% python3 -q
>>> import numpy as np
>>> import numpy.linalg as la
>>> np.set_printoptions(suppress=True, linewidth=140)
>>> C = np.array([[4, 3, -9], [-4, 4, 4]])
>>> rng = np.random.default_rng(451)
>>> feats = rng.normal(size=(15, 2)) @ C + np.array([1, 0, 1])
>>> print(feats.round(1) + 0)
[[  7.1  -2.2  -7.8]
 [  0.8   1.6   0.2]
 [  1.2  -3.8   3.4]
 [ 10.   -5.4 -10.5]
 [ -5.1  -3.3  13.9]
 [  1.5   4.9  -3.4]
 [  2.7  -3.3   0.4]
 [ -1.7   1.4   4.6]
 [ -0.4  -2.7   5.4]
 [  7.   -3.2  -6.9]
 [ -0.8   3.9   1.4]
 [ -5.7  -4.2  15.4]
 [  1.4   1.4  -0.7]
 [ -2.7  -0.2   7.5]
 [ -3.3   0.    8.4]]
>>> cen = feats - feats.mean(axis=0)
>>> Uu, sigma, Vt = la.svd(cen, full_matrices=False)
>>> print(np.round(np.abs(Vt[-1]), 1))
[0.8 0.3 0.5]
>>> print((np.sign(Uu[:, 0]) == np.sign(Uu[0, 0])).astype(int))
[1 1 0 1 0 1 1 0 0 1 0 0 1 0 0]
>>> print(np.abs(Vt[0]).argmax())
2
>>> print(np.abs(Uu[:, 0]).argmax())
3
>>> x0 = np.array([0, 1, 1])
>>> y = feats @ x0
>>> print(np.round(la.solve(feats.T @ feats, feats.T @ y), 1) + 0)
[0. 1. 1.]
>>> print(np.round(la.lstsq(feats, y)[0], 1) + 0)
[0. 1. 1.]
>>> print(np.round(la.pinv(feats) @ feats, 1) + 0)
[[1. 0. 0.]
 [0. 1. 0.]
 [0. 0. 1.]]
>>> print(y.round(1))
[-10.1   1.8  -0.4 -16.   10.6   1.5  -2.9   6.1   2.7 -10.1   5.3  11.2   0.7   7.3   8.4]
>>> y = y + 0.3 * rng.normal(size=15)
>>> print(y.round(1))
[ -9.8   1.5  -0.7 -16.   10.3   1.5  -2.8   6.2   2.2 -10.2   5.1  11.8   1.1   7.4   8.9]
>>> b, *_ = la.lstsq(feats, y)
>>> print(np.round(la.norm(y - feats @ b), 1))
1.1
>>> print(b.round(1) + 0)
[0. 1. 1.]
>>> print(np.round(feats.T @ (y - feats @ b), 1) + 0)
[0. 0. 0.]
>>> print([round(float(la.norm(la.solve(feats.T @ feats + lam * np.eye(3), feats.T @ y))), 2) for lam in (0, 1, 10, 100)])
[1.43, 1.4, 1.22, 0.92]
